% ipython --no-banner

In [1]: import numpy as np

In [2]: np.set_printoptions(precision=2, suppress=True, linewidth=160, legacy="1.25")

In [3]: rd = lambda a: np.round(a, 2) + 0

In [4]: arr = np.loadtxt("block5.csv", delimiter=",")

In [5]: arr
Out[5]: 
array([[-0.2 ,  0.5 ,  0.1 , -0.3 ],
       [ 0.14,  0.5 ,  0.  ,  0.4 ],
       [-3.46,  0.8 , -1.6 ,  0.8 ],
       [-3.31, -1.1 , -1.7 ,  1.5 ],
       [-0.89,  0.  , -0.6 , -1.8 ],
       [-1.76, -0.4 , -0.8 , -0.5 ],
       [-4.04,  2.1 , -1.9 , -2.  ],
       [-0.94,  0.8 , -0.4 , -1.4 ],
       [ 2.97, -0.6 ,  1.3 ,  0.6 ],
       [ 0.83, -0.5 ,  0.4 , -0.4 ],
       [-0.58,  1.1 , -0.1 , -0.1 ],
       [-0.06,  1.  ,  0.  ,  0.  ],
       [ 0.62,  0.5 ,  0.3 , -0.6 ],
       [ 1.57,  0.3 ,  0.8 ,  1.4 ],
       [-3.08, -2.3 , -1.5 , -0.1 ],
       [-0.7 ,  0.2 , -0.4 ,  0.2 ],
       [-1.33, -0.2 , -0.9 ,  0.9 ],
       [ 2.27,  0.8 ,  1.2 , -2.2 ],
       [ 1.82, -1.6 ,  0.8 ,  0.9 ],
       [ 0.96, -0.1 ,  0.4 , -0.3 ],
       [-4.06,  1.  , -2.1 ,  1.1 ],
       [ 2.3 ,  1.4 ,  1.2 , -0.9 ],
       [-1.52,  0.  , -0.5 ,  0.1 ],
       [-0.57,  0.1 , -0.5 ,  0.9 ],
       [ 1.59,  0.2 ,  1.1 ,  1.2 ]])

In [6]: Xc = (arr - arr.mean(axis=0)) / arr.std(axis=0)

In [7]: np.argwhere(np.abs(Xc) > 2)
Out[7]: 
array([[ 6,  1],
       [14,  1],
       [17,  3]])

In [8]: Xc.std(axis=0)
Out[8]: array([1., 1., 1., 1.])

In [9]: c = np.linalg.lstsq(np.delete(Xc, 2, axis=1), Xc[:, 2])[0]

In [10]: rd(1 - np.var(Xc[:, 2] - np.delete(Xc, 2, axis=1) @ c))
Out[10]: 0.98

In [11]: np.abs(c).argmax()
Out[11]: 0

In [12]: M2 = np.array([[1, 0, 1], [0, 2, 2], [1, 0, 1], [0, 2, 2]])

In [13]: np.linalg.matrix_rank(arr @ M2)
Out[13]: 2

In [14]: print(rd(np.einsum("ij->j", arr)))
[-11.43   4.5   -5.4   -0.6 ]

In [15]: mat = np.array([[-0.8, -1.2, 0.3, 0.2],
    ...:     [1.3, 0.9, 0.1, 0.2],
    ...:     [-0.78, -1.25, 0.3, 0.22],
    ...:     [-0.4, 0.8, -0.5, 0.0]])

In [16]: rd((mat - mat.T) / 2)
Out[16]: 
array([[ 0.  , -1.25,  0.54,  0.3 ],
       [ 1.25,  0.  ,  0.68, -0.3 ],
       [-0.54, -0.68,  0.  ,  0.36],
       [-0.3 ,  0.3 , -0.36,  0.  ]])

In [17]: print(np.allclose(mat @ mat.T, mat.T @ mat))
False

In [18]: np.allclose(mat, mat.T)
Out[18]: False

In [19]: feats = np.load("layer17.npy")

In [20]: feats
Out[20]: 
array([[-2.14,  0.48, -0.98,  0.43],
       [-1.45,  0.39, -0.59,  0.28],
       [ 4.  , -0.12,  2.72, -0.94]])

In [21]: print(np.linalg.matrix_rank(feats, rtol=0.1))
2

In [22]: A = np.load("m.npy")

In [23]: A
Out[23]: 
array([[-2,  3,  2],
       [ 3,  2, -4],
       [ 2, -4,  2]])

In [24]: def softmax(z):
    ...:     e = np.exp(z - z.max(axis=-1, keepdims=True))
    ...:     return e / e.sum(axis=-1, keepdims=True)
    ...: 

In [25]: rd(softmax(A).sum(axis=1))
Out[25]: array([1., 1., 1.])

In [26]: print(rd(softmax(A[2])))
[0.5 0.  0.5]

In [27]: scores = A @ A.T / np.sqrt(3)

In [28]: rd(softmax(scores)[2] @ A)
Out[28]: array([ 2., -4.,  2.])

In [29]: rd(softmax(scores + np.triu(np.full(scores.shape, -np.inf), 1)))
Out[29]: 
array([[1., 0., 0.],
       [0., 1., 0.],
       [0., 0., 1.]])

In [30]: rd(softmax(scores))
Out[30]: 
array([[1., 0., 0.],
       [0., 1., 0.],
       [0., 0., 1.]])
